$ ipython --no-banner

In [1]: import numpy as np

In [2]: np.set_printoptions(precision=2, suppress=True, linewidth=120, sign=" ")

In [3]: other = np.array([[1.6, 1.4, 1.9], [-0.8, 0.6, -0.4], [1.3, 0.1, 0.5], [2.6, 0.9, 0.1]])

In [4]: C = np.array([[-0.3, 1.1, 1.4, -1.4],
   ...:     [-0.5, -0.4, -0.7, 0.7],
   ...:     [-1.6, 0.0, -1.3, 0.1]])

In [5]: m1 = other @ C

In [6]: m1
Out[6]: 
array([[-4.22,  1.2 , -1.21, -1.07],
       [ 0.58, -1.12, -1.02,  1.5 ],
       [-1.24,  1.39,  1.1 , -1.7 ],
       [-1.39,  2.5 ,  2.88, -3.  ]])

In [7]: # rows and columns are dependent

In [8]: x0 = np.array([-2, -1, 0, 3])

In [9]: np.sign((m1 @ x0).round(6))
Out[9]: array([ 1.,  1., -1., -1.])

In [10]: m1 @ (2 * x0)
Out[10]: array([  8.06,   8.92,  -8.02, -17.44])

In [11]: m1 @ np.eye(4)[1]
Out[11]: array([ 1.2 , -1.12,  1.39,  2.5 ])

In [12]: np.linalg.norm(m1 @ x0) <= np.linalg.norm(m1, 2) * np.linalg.norm(x0) + 1e-9
Out[12]: np.True_

In [13]: (m1 @ x0).argmax()
Out[13]: np.int64(1)

In [14]: [round(float(x), 2) for x in np.linalg.svd(m1, compute_uv=False)[:3]]
Out[14]: [6.63, 3.98, 0.28]

In [15]: np.linalg.matrix_rank(m1, rtol=0.1)
Out[15]: np.int64(2)

In [16]: data = np.load("out6.npy")

In [17]: data
Out[17]: 
array([[ 4,  4],
       [ 4,  2]])

In [18]: hat = np.triu(np.array([[-1, 2], [-1, 0]]), 1) + np.eye(2)

In [19]: other = hat @ data @ np.linalg.inv(hat)

In [20]: other
Out[20]: 
array([[ 12., -16.],
       [  4.,  -6.]])

In [21]: np.linalg.matrix_rank(other)
Out[21]: np.int64(2)

In [22]: np.trace(other), np.trace(data)
Out[22]: (np.float64(6.0), np.int64(6))

In [23]: x0 = np.array([2, 4])

In [24]: rhs = data @ x0

In [25]: beta, lr = np.zeros(2), 1 / np.linalg.norm(data, 2) ** 2

In [26]: for i in range(15):
    ...:     beta -= lr * data.T @ (data @ beta - rhs)
    ...:     if i % 5 == 0: print(i, round(np.linalg.norm(data @ beta - rhs), 2))
    ...: 
0 2.1
5 1.86
10 1.64

In [27]: np.round(np.linalg.cond(data), 2)
Out[27]: np.float64(6.34)

In [28]: ev, V = np.linalg.eigh(data)

In [29]: np.abs(V[:, -1])
Out[29]: array([ 0.79,  0.62])

In [30]: np.linalg.eigvalsh(data + -2 * np.eye(2))
Out[30]: array([-3.12,  5.12])

In [31]: np.linalg.svd(data, compute_uv=False)
Out[31]: array([ 7.12,  1.12])

In [32]: np.round(V.T @ V, 2) + 0
Out[32]: 
array([[ 1.,  0.],
       [ 0.,  1.]])

In [33]: ev
Out[33]: array([-1.12,  7.12])

In [34]: np.round(V.T @ data @ V, 2) + 0
Out[34]: 
array([[-1.12,  0.  ],
       [ 0.  ,  7.12]])

In [35]: np.abs(V[:, -1]).round(6).argmax()
Out[35]: np.int64(0)

In [36]: E = np.loadtxt("arr.csv", delimiter=",")

In [37]: E
Out[37]: 
array([[ 3.,  0.,  0.],
       [ 0.,  2.,  0.],
       [ 0.,  0., -3.]])

In [38]: data.reshape(2, -1)
Out[38]: 
array([[ 4,  4],
       [ 4,  2]])

In [39]: T = data.reshape(2, 2, -1)

In [40]: T.shape
Out[40]: (2, 2, 1)

In [41]: T.transpose(1, 0, 2)
Out[41]: 
array([[[ 4],
        [ 4]],

       [[ 4],
        [ 2]]])

In [42]: Q, r_ = np.linalg.qr(E)

In [43]: np.trace(Q @ Q.T)
Out[43]: np.float64(3.0)

In [44]: Q.shape, r_.shape
Out[44]: ((3, 3), (3, 3))

In [45]: Q.T @ Q
Out[45]: 
array([[ 1.,  0.,  0.],
       [ 0.,  1.,  0.],
       [ 0.,  0.,  1.]])

In [46]: arr = np.tanh(np.array([[-0.4],
    ...:     [0.7],
    ...:     [0.5],
    ...:     [-0.6],
    ...:     [-2.1],
    ...:     [-1.0],
    ...:     [0.7],
    ...:     [-1.2],
    ...:     [-0.4],
    ...:     [-0.1],
    ...:     [-0.9],
    ...:     [0.0],
    ...:     [-1.9],
    ...:     [-1.0],
    ...:     [0.9],
    ...:     [1.3],
    ...:     [-1.0],
    ...:     [-0.6],
    ...:     [-1.4],
    ...:     [-0.2],
    ...:     [-1.3],
    ...:     [0.8],
    ...:     [-1.0],
    ...:     [-0.3],
    ...:     [-0.4],
    ...:     [0.6],
    ...:     [0.1],
    ...:     [0.4]]) @ np.array([[0.0, 2.2, 0.0, -0.4]]))

In [47]: arr
Out[47]: 
array([[ 0.  , -0.71,  0.  ,  0.16],
       [ 0.  ,  0.91,  0.  , -0.27],
       [ 0.  ,  0.8 ,  0.  , -0.2 ],
       [ 0.  , -0.87,  0.  ,  0.24],
       [ 0.  , -1.  ,  0.  ,  0.69],
       [ 0.  , -0.98,  0.  ,  0.38],
       [ 0.  ,  0.91,  0.  , -0.27],
       [ 0.  , -0.99,  0.  ,  0.45],
       [ 0.  , -0.71,  0.  ,  0.16],
       [ 0.  , -0.22,  0.  ,  0.04],
       [ 0.  , -0.96,  0.  ,  0.35],
       [ 0.  ,  0.  ,  0.  ,  0.  ],
       [ 0.  , -1.  ,  0.  ,  0.64],
       [ 0.  , -0.98,  0.  ,  0.38],
       [ 0.  ,  0.96,  0.  , -0.35],
       [ 0.  ,  0.99,  0.  , -0.48],
       [ 0.  , -0.98,  0.  ,  0.38],
       [ 0.  , -0.87,  0.  ,  0.24],
       [ 0.  , -1.  ,  0.  ,  0.51],
       [ 0.  , -0.41,  0.  ,  0.08],
       [ 0.  , -0.99,  0.  ,  0.48],
       [ 0.  ,  0.94,  0.  , -0.31],
       [ 0.  , -0.98,  0.  ,  0.38],
       [ 0.  , -0.58,  0.  ,  0.12],
       [ 0.  , -0.71,  0.  ,  0.16],
       [ 0.  ,  0.87,  0.  , -0.24],
       [ 0.  ,  0.22,  0.  , -0.04],
       [ 0.  ,  0.71,  0.  , -0.16]])

In [48]: # rows 1 and 6 are equal

In [49]: np.linalg.svd(arr, compute_uv=False)
Out[49]: array([ 4.75,  0.53,  0.  ,  0.  ])

In [50]: np.linalg.matrix_rank(arr)
Out[50]: np.int64(2)

In [51]: arr.shape
Out[51]: (28, 4)

In [52]: np.round(np.abs(arr).max(), 2)
Out[52]: np.float64(1.0)

In [53]: np.count_nonzero(arr)
Out[53]: np.int64(54)

In [54]: ev, V = np.linalg.eig(data)

In [55]: np.sort(np.linalg.eigvals(np.linalg.inv(data)))
Out[55]: array([-0.89,  0.14])

In [56]: np.sort(np.linalg.eigvals(data @ data))
Out[56]: array([  1.26,  50.74])

In [57]: np.sort(np.linalg.eigvals(data.T))
Out[57]: array([-1.12,  7.12])

In [58]: ev
Out[58]: array([ 7.12, -1.12])

In [59]: data @ V[:, 0] - ev[0] * V[:, 0]
Out[59]: array([ 0.,  0.])

In [60]: np.argsort(-np.linalg.norm(arr, axis=0).round(6), kind="stable")[:3]
Out[60]: array([ 1,  3,  0])

In [61]: [round(float(x), 2) for x in np.linalg.svd(arr, compute_uv=False)[:3]]
Out[61]: [4.75, 0.53, 0.0]

In [62]: round(float(np.linalg.norm(arr, 2) / np.linalg.norm(arr)), 2)
Out[62]: 0.99

In [63]: u, v = E[0], E[1]

In [64]: u @ u
Out[64]: np.float64(9.0)

In [65]: pr = (u @ v) / (u @ u) * u

In [66]: (v - pr) @ u
Out[66]: np.float64(0.0)

In [67]: pr
Out[67]: array([ 0.,  0.,  0.])

In [68]: np.linalg.matrix_rank(np.outer(u, v))
Out[68]: np.int64(1)

In [69]: Uu, sig, VT = np.linalg.svd(arr)

In [70]: np.argmax(sig[:-1] / (sig[1:] + 1e-6)) + 1
Out[70]: np.int64(2)

In [71]: sig
Out[71]: array([ 4.75,  0.53,  0.  ,  0.  ])

In [72]: other = Uu[:, :2] @ np.diag(sig[:2]) @ VT[:2]

In [73]: np.linalg.matrix_rank(other)
Out[73]: np.int64(2)

In [74]: other
Out[74]: 
array([[ 0.  , -0.71,  0.  ,  0.16],
       [ 0.  ,  0.91,  0.  , -0.27],
       [ 0.  ,  0.8 ,  0.  , -0.2 ],
       [ 0.  , -0.87,  0.  ,  0.24],
       [ 0.  , -1.  ,  0.  ,  0.69],
       [ 0.  , -0.98,  0.  ,  0.38],
       [ 0.  ,  0.91,  0.  , -0.27],
       [ 0.  , -0.99,  0.  ,  0.45],
       [ 0.  , -0.71,  0.  ,  0.16],
       [ 0.  , -0.22,  0.  ,  0.04],
       [ 0.  , -0.96,  0.  ,  0.35],
       [ 0.  ,  0.  ,  0.  ,  0.  ],
       [ 0.  , -1.  ,  0.  ,  0.64],
       [ 0.  , -0.98,  0.  ,  0.38],
       [ 0.  ,  0.96,  0.  , -0.35],
       [ 0.  ,  0.99,  0.  , -0.48],
       [ 0.  , -0.98,  0.  ,  0.38],
       [ 0.  , -0.87,  0.  ,  0.24],
       [ 0.  , -1.  ,  0.  ,  0.51],
       [ 0.  , -0.41,  0.  ,  0.08],
       [ 0.  , -0.99,  0.  ,  0.48],
       [ 0.  ,  0.94,  0.  , -0.31],
       [ 0.  , -0.98,  0.  ,  0.38],
       [ 0.  , -0.58,  0.  ,  0.12],
       [ 0.  , -0.71,  0.  ,  0.16],
       [ 0.  ,  0.87,  0.  , -0.24],
       [ 0.  ,  0.22,  0.  , -0.04],
       [ 0.  ,  0.71,  0.  , -0.16]])

In [75]: round(float(np.linalg.norm(arr - other, 2)), 2), sig[2]
Out[75]: (0.0, np.float64(0.0))

In [76]: X = np.loadtxt("w.csv", delimiter=",")

In [77]: X
Out[77]: 
array([[ 5.,  2.,  0.,  0.],
       [ 2.,  6.,  2.,  0.],
       [ 0.,  2.,  4.,  2.],
       [ 0.,  0.,  2., -3.]])

In [78]: ev, V = np.linalg.eigh(X)

In [79]: np.linalg.eigvalsh(X + 5 * np.eye(4))
Out[79]: array([  1.44,   7.54,   9.77,  13.25])

In [80]: np.linalg.eigvalsh(X @ X)
Out[80]: array([  6.45,  12.69,  22.72,  68.14])

In [81]: np.abs(V[:, -1]).round(6).argmax()
Out[81]: np.int64(1)

In [82]: (ev > 1e-8).sum(), (ev < -1e-8).sum()
Out[82]: (np.int64(3), np.int64(1))

In [83]: np.round(V.T @ X @ V, 2) + 0
Out[83]: 
array([[-3.56,  0.  ,  0.  ,  0.  ],
       [ 0.  ,  2.54,  0.  ,  0.  ],
       [ 0.  ,  0.  ,  4.77,  0.  ],
       [ 0.  ,  0.  ,  0.  ,  8.25]])

In [84]: x0 = np.array([0, 1, 2, 0])

In [85]: rhs = X @ x0

In [86]: rhs
Out[86]: array([  2.,  10.,  10.,   4.])

In [87]: np.round(np.linalg.solve(X, 4 * rhs), 2) + 0
Out[87]: array([ 0.,  4.,  8.,  0.])

In [88]: np.linalg.solve(X.T, X[3])
Out[88]: array([ 0.,  0.,  0.,  1.])

In [89]: np.round(np.linalg.solve(X, rhs + X[:, 0]), 2) + 0
Out[89]: array([ 1.,  1.,  2.,  0.])

In [90]: np.linalg.solve(X, X[:, 3])
Out[90]: array([ 0.,  0.,  0.,  1.])

In [91]: np.round(np.linalg.solve(X, rhs), 2) + 0
Out[91]: array([ 0.,  1.,  2.,  0.])

In [92]: other = X / np.linalg.norm(X, axis=1, keepdims=True)

In [93]: cov = other @ other.T

In [94]: (np.abs(cov) > 0.9).astype(int)
Out[94]: 
array([[ 1,  0,  0,  0],
       [ 0,  1,  0,  0],
       [ 0,  0,  1,  0],
       [ 0,  0,  0,  1]])

In [95]: np.round(np.degrees(np.arccos(np.clip(cov[1, 0], -1, 1))), 2)
Out[95]: np.float64(51.98)

In [96]: np.argwhere(np.triu(np.abs(cov) > 0.95, 1))
Out[96]: array([], shape=(0, 2), dtype=int64)

In [97]: x0 = np.array([-3, 0, 3, -1])

In [98]: a = np.maximum(X @ x0, 0)

In [99]: X.T @ a
Out[99]: array([ 0., 20., 58., -7.])

In [100]: np.maximum(X @ x0, 0) - np.maximum(-X @ x0, 0)
Out[100]: array([-15.,   0.,  10.,   9.])

In [101]: np.flatnonzero(a > 1e-9)
Out[101]: array([ 2,  3])

In [102]: np.kron(np.eye(2, dtype=int), X)
Out[102]: 
array([[ 5.,  2.,  0.,  0.,  0.,  0.,  0.,  0.],
       [ 2.,  6.,  2.,  0.,  0.,  0.,  0.,  0.],
       [ 0.,  2.,  4.,  2.,  0.,  0.,  0.,  0.],
       [ 0.,  0.,  2., -3.,  0.,  0.,  0., -0.],
       [ 0.,  0.,  0.,  0.,  5.,  2.,  0.,  0.],
       [ 0.,  0.,  0.,  0.,  2.,  6.,  2.,  0.],
       [ 0.,  0.,  0.,  0.,  0.,  2.,  4.,  2.],
       [ 0.,  0.,  0., -0.,  0.,  0.,  2., -3.]])

In [103]: round(float(np.linalg.det(X[::-1])), 2)
Out[103]: -356.0

In [104]: np.poly(X)
Out[104]: array([   1.,  -12.,   17.,  158., -356.])

In [105]: J = np.loadtxt("m.csv", delimiter=",")

In [106]: J
Out[106]: 
array([[  4.,   4.,   4.,   4.],
       [  4.,   8.,   8.,   8.],
       [  4.,   8.,  12.,  12.],
       [  4.,   8.,  12.,  16.]])

In [107]: Q = J.astype(float).copy()

In [108]: for j in range(4):
     ...:     Q[:, j] -= Q[:, :j] @ (Q[:, :j].T @ Q[:, j])
     ...:     Q[:, j] /= np.linalg.norm(Q[:, j])
     ...: 

In [109]: np.round(Q.T @ Q, 2) + 0
Out[109]: 
array([[ 1.,  0.,  0.,  0.],
       [ 0.,  1.,  0.,  0.],
       [ 0.,  0.,  1.,  0.],
       [ 0.,  0.,  0.,  1.]])

In [110]: np.round(Q.T @ J, 2) + 0
Out[110]: 
array([[  8.  ,  14.  ,  18.  ,  20.  ],
       [  0.  ,   3.46,   5.77,   6.93],
       [  0.  ,   0.  ,   3.27,   4.9 ],
       [  0.  ,   0.  ,   0.  ,   2.83]])
